In [1]: import numpy as np

In [2]: np.set_printoptions(suppress=True, linewidth=160)

In [3]: data = np.array([[-2.9, 3.0, -2.0, 2.0, 0.0, -3.0, 0.0],
   ...:     [0.0, -2.9, 2.0, -3.0, 3.0, 2.0, -2.0],
   ...:     [-2.0, -3.0, 2.1, 3.0, -2.0, -3.0, -3.0],
   ...:     [1.0, 2.0, -3.0, -1.9, 3.0, 1.0, -1.0],
   ...:     [-3.0, 2.0, 3.0, 3.0, 1.1, 2.0, -1.0],
   ...:     [-2.0, -3.0, 2.0, 0.0, 1.0, -0.9, 0.0],
   ...:     [-3.0, 3.0, -2.0, 2.0, 0.0, -3.0, 0.1]])

In [4]: f = np.array([2, 5, 4, 4, 4, 3, 2])

In [5]: Y = data + np.outer(f, np.eye(7)[1])

In [6]: np.linalg.matrix_rank(np.linalg.inv(Y) - np.linalg.inv(data), tol=1e-8)
Out[6]: np.int64(1)

In [7]: np.linalg.matrix_rank(Y - data)
Out[7]: np.int64(1)

In [8]: print(round(float(np.linalg.det(Y) / np.linalg.det(data)), 2), np.round(1 + np.linalg.solve(data, f)[1], 2))
0.07 0.07

In [9]: print((data + data.T) / 2)
[[-2.9  1.5 -2.   1.5 -1.5 -2.5 -1.5]
 [ 1.5 -2.9 -0.5 -0.5  2.5 -0.5  0.5]
 [-2.  -0.5  2.1  0.   0.5 -0.5 -2.5]
 [ 1.5 -0.5  0.  -1.9  3.   0.5  0.5]
 [-1.5  2.5  0.5  3.   1.1  1.5 -0.5]
 [-2.5 -0.5 -0.5  0.5  1.5 -0.9 -1.5]
 [-1.5  0.5 -2.5  0.5 -0.5 -1.5  0.1]]

In [10]: np.round(np.sort(np.abs(np.linalg.eigvals(data))), 2)
Out[10]: array([0.1 , 1.45, 3.19, 3.19, 4.4 , 4.92, 4.92])

In [11]: np.allclose(data, data.T)
Out[11]: False

In [12]: F = np.loadtxt("m.csv", delimiter=",")

In [13]: F
Out[13]: 
array([[ 3.,  1., -2., -1.,  1., -1., -1.],
       [-1.,  3.,  1., -2., -1.,  1., -1.],
       [-1., -1.,  3.,  1., -2., -1.,  1.],
       [ 1., -1., -1.,  3.,  1., -2., -1.],
       [-1.,  1., -1., -1.,  3.,  1., -2.],
       [-2., -1.,  1., -1., -1.,  3.,  1.],
       [ 1., -2., -1.,  1., -1., -1.,  3.]])

In [14]: np.round(np.abs(np.linalg.eigvals(F)).max(), 2)
Out[14]: np.float64(6.94)

In [15]: (F + F.T) / 2
Out[15]: 
array([[ 3. ,  0. , -1.5,  0. ,  0. , -1.5,  0. ],
       [ 0. ,  3. ,  0. , -1.5,  0. ,  0. , -1.5],
       [-1.5,  0. ,  3. ,  0. , -1.5,  0. ,  0. ],
       [ 0. , -1.5,  0. ,  3. ,  0. , -1.5,  0. ],
       [ 0. ,  0. , -1.5,  0. ,  3. ,  0. , -1.5],
       [-1.5,  0. ,  0. , -1.5,  0. ,  3. ,  0. ],
       [ 0. , -1.5,  0. ,  0. , -1.5,  0. ,  3. ]])

In [16]: left, sig, VT = np.linalg.svd(F)

In [17]: np.argmax(sig[:-1] / (sig[1:] + 1e-6)) + 1
Out[17]: np.int64(6)

In [18]: Y = left[:, :6] @ np.diag(sig[:6]) @ VT[:6]

In [19]: np.linalg.matrix_rank(Y)
Out[19]: np.int64(6)

In [20]: Y.round(2)
Out[20]: 
array([[ 3.,  1., -2., -1.,  1., -1., -1.],
       [-1.,  3.,  1., -2., -1.,  1., -1.],
       [-1., -1.,  3.,  1., -2., -1.,  1.],
       [ 1., -1., -1.,  3.,  1., -2., -1.],
       [-1.,  1., -1., -1.,  3.,  1., -2.],
       [-2., -1.,  1., -1., -1.,  3.,  1.],
       [ 1., -2., -1.,  1., -1., -1.,  3.]])
